$ python3 -q
>>> import numpy as np
>>> from numpy import linalg as LA
>>> np.set_printoptions(precision=3, suppress=True, linewidth=140)
>>> tidy = lambda a: np.round(a, 3) + 0
>>> mat = np.array([[24, 24, -24, 9, 9, -9],
...     [-24, 24, 0, -9, 9, 0],
...     [0, -16, 16, 0, -6, 6],
...     [12, 12, -12, 15, 15, -15],
...     [-12, 12, 0, -15, 15, 0],
...     [0, -8, 8, 0, -10, 10]])
>>> M2 = LA.inv(mat)
>>> print(tidy(LA.slogdet(mat)[0]))
1.0
>>> print(tidy(M2))
[[ 0.06   0.     0.089 -0.036  0.    -0.054]
 [ 0.06   0.06   0.089 -0.036 -0.036 -0.054]
 [ 0.06   0.06   0.179 -0.036 -0.036 -0.107]
 [-0.048  0.    -0.071  0.095  0.     0.143]
 [-0.048 -0.048 -0.071  0.095  0.095  0.143]
 [-0.048 -0.048 -0.143  0.095  0.095  0.286]]
>>> print(tidy(mat @ M2))
[[1. 0. 0. 0. 0. 0.]
 [0. 1. 0. 0. 0. 0.]
 [0. 0. 1. 0. 0. 0.]
 [0. 0. 0. 1. 0. 0.]
 [0. 0. 0. 0. 1. 0.]
 [0. 0. 0. 0. 0. 1.]]
>>> tidy(LA.inv(M2))
array([[ 24.,  24., -24.,   9.,   9.,  -9.],
       [-24.,  24.,   0.,  -9.,   9.,   0.],
       [  0., -16.,  16.,   0.,  -6.,   6.],
       [ 12.,  12., -12.,  15.,  15., -15.],
       [-12.,  12.,   0., -15.,  15.,   0.],
       [  0.,  -8.,   8.,   0., -10.,  10.]])
>>> np.allclose(M2, mat.T)
False
>>> mat.inv()
Traceback (most recent call last):
  File "<python-input-11>", line 1, in <module>
    mat.inv()
    ^^^^^^^
AttributeError: 'numpy.ndarray' object has no attribute 'inv'
>>> print((mat + mat.T) / 2)
[[ 24.    0.  -12.   10.5  -1.5  -4.5]
 [  0.   24.   -8.    1.5  10.5  -4. ]
 [-12.   -8.   16.   -6.   -3.    7. ]
 [ 10.5   1.5  -6.   15.    0.   -7.5]
 [ -1.5  10.5  -3.    0.   15.   -5. ]
 [ -4.5  -4.    7.   -7.5  -5.   10. ]]
>>> LA.matrix_power(mat, 2)
array([[    0,  1824, -1140,     0,   936,  -585],
       [-1368,     0,   684,  -702,     0,   351],
       [  456,  -760,   304,   234,  -390,   156],
       [    0,  1248,  -780,     0,   888,  -555],
       [ -936,     0,   468,  -666,     0,   333],
       [  312,  -520,   208,   222,  -370,   148]])
>>> (mat - mat.T) / 2
array([[  0. ,  24. , -12. ,  -1.5,  10.5,  -4.5],
       [-24. ,   0. ,   8. , -10.5,  -1.5,   4. ],
       [ 12. ,  -8. ,   0. ,   6. ,  -3. ,  -1. ],
       [  1.5,  10.5,  -6. ,   0. ,  15. ,  -7.5],
       [-10.5,   1.5,   3. , -15. ,   0. ,   5. ],
       [  4.5,  -4. ,   1. ,   7.5,  -5. ,   0. ]])
>>> tidy(np.sort(np.abs(LA.eigvals(mat))))
array([ 1.986,  7.487, 13.544, 13.544, 51.067, 51.067])
>>> x = np.array([-3, -1, 2, 0, -1, -1])
>>> np.sign((mat @ x).round(6))
array([-1,  1,  1, -1,  1,  1])
>>> mat @ np.ones(6)
array([33.,  0.,  0., 27.,  0.,  0.])
>>> np.einsum("ij,j->i", mat, x)
array([-144,   39,   48,  -72,    9,   24])
>>> LA.norm(mat @ x) <= LA.norm(mat, 2) * LA.norm(x) + 1e-9
np.True_
>>> mat @ x
array([-144,   39,   48,  -72,    9,   24])
>>> mat @ (2 * x)
array([-288,   78,   96, -144,   18,   48])
>>> (mat * x).sum(axis=1)
array([-144,   39,   48,  -72,    9,   24])
